$ python3 -q
>>> import numpy as np
>>> np.set_printoptions(precision=2, suppress=True, linewidth=100, legacy="1.25")
>>> E = np.load("sample10.npy")
>>> E
array([[ 2.04,  0.28,  0.34,  2.23],
       [-1.72,  0.33, -0.15, -1.68],
       [-1.54, -0.33, -0.29, -2.41],
       [ 0.12,  0.13, -0.02, -0.19]])
>>> f = np.array([1, 2, 5, 5])
>>> out = E + np.outer(f, np.eye(4)[0])
>>> out
array([[ 3.04,  0.28,  0.34,  2.23],
       [ 0.28,  0.33, -0.15, -1.68],
       [ 3.46, -0.33, -0.29, -2.41],
       [ 5.12,  0.13, -0.02, -0.19]])
>>> np.linalg.matrix_rank(np.linalg.inv(out) - np.linalg.inv(E), tol=1e-8)
1
>>> round(np.linalg.det(out) / np.linalg.det(E), 2), round(float(1 + np.linalg.solve(E, f)[0]), 2)
(12.47, 12.47)
>>> proj = np.triu(np.array([[3, 0, 0, 2], [3, 2, 0, 2], [1, 2, 0, 2], [3, 1, 2, 1]]), 1) + np.eye(4)
>>> out = proj @ E @ np.linalg.inv(proj)
>>> out
array([[ 2.28,  0.54,  0.3 , -4.39],
       [-1.48,  0.59, -0.19,  0.1 ],
       [-1.3 , -0.07, -0.33,  0.61],
       [ 0.12,  0.13, -0.02, -0.65]])
>>> proj @ E - E @ proj
array([[ 0.24,  0.26, -0.04, -5.7 ],
       [ 0.24,  0.26, -0.04,  2.7 ],
       [ 0.24,  0.26, -0.04,  3.94],
       [ 0.  ,  0.  ,  0.  , -0.46]])
>>> vec = np.array([3, 1, 2, 1])
>>> target = E @ vec
>>> target
array([ 9.31, -6.81, -7.94,  0.26])
>>> np.linalg.solve(E, target + E[:, 0])
array([4., 1., 2., 1.])
>>> np.linalg.solve(E, target)
array([3., 1., 2., 1.])
>>> np.round(np.linalg.solve(E, E[:, 1]), 2) + 0
array([0., 1., 0., 0.])
>>> vec = np.array([0, 0, 0, 3])
>>> target = E @ vec
>>> b, lr = np.zeros(4), 1 / np.linalg.norm(E, 2) ** 2
>>> for i in range(6):
...     b -= lr * E.T @ (E @ b - target)
...     if i % 2 == 0: print(i, round(np.linalg.norm(E @ b - target), 2))
... 
0 0.92
2 0.9
4 0.87
>>> b
array([1.37, 0.15, 0.23, 1.83])
>>> data = np.load("arr.npy")
>>> data
array([[0, 0, 1],
       [0, 0, 0],
       [1, 0, 0]])
>>> evals, evecs = np.linalg.eigh(data)
>>> np.linalg.eigvalsh(data @ data)
array([0., 1., 1.])
>>> np.linalg.svd(data, compute_uv=False)
array([1., 1., 0.])
>>> np.abs(evecs[:, -1])
array([0.71, 0.  , 0.71])
>>> (evals > 1e-8).sum(), (evals < -1e-8).sum()
(1, 1)
>>> evals.sum(), np.trace(data)
(0.0, 0)
>>> np.abs(evecs[:, -1]).round(6).argmax()
0
>>> data.T @ data
array([[1, 0, 0],
       [0, 0, 0],
       [0, 0, 1]])
>>> np.linalg.norm(data, axis=0)
array([1., 0., 1.])
>>> np.linalg.pinv(data)
array([[0., 0., 1.],
       [0., 0., 0.],
       [1., 0., 0.]])
>>> out = np.array([[-1, -4, -4], [-4, -2, -1]])
>>> C = np.kron(out, data)
>>> round(float(np.linalg.norm(C, 2)), 2), np.round(np.linalg.norm(out, 2) * np.linalg.norm(data, 2), 2)
(6.64, 6.64)
>>> J = np.load("run1.npy")
>>> J
array([[ 3, -2,  3, -2],
       [ 3,  0,  3,  0],
       [ 3, -2,  3, -2],
       [ 3,  0,  3,  0]])
>>> r = np.linalg.matrix_rank(J)
>>> r
2
>>> N = np.linalg.svd(J)[2][r:].T
>>> [int(np.linalg.matrix_rank(J[:, :j + 1])) for j in range(4)]
[1, 2, 2, 2]
>>> np.round(J @ N, 2) + 0
array([[0., 0.],
       [0., 0.],
       [0., 0.],
       [0., 0.]])
>>> [int(np.linalg.matrix_rank(np.delete(J, i, axis=0))) for i in range(4)]
[2, 2, 2, 2]
>>> [int(np.linalg.matrix_rank(J[:i])) for i in range(1, len(J) + 1)]
[1, 2, 2, 2]
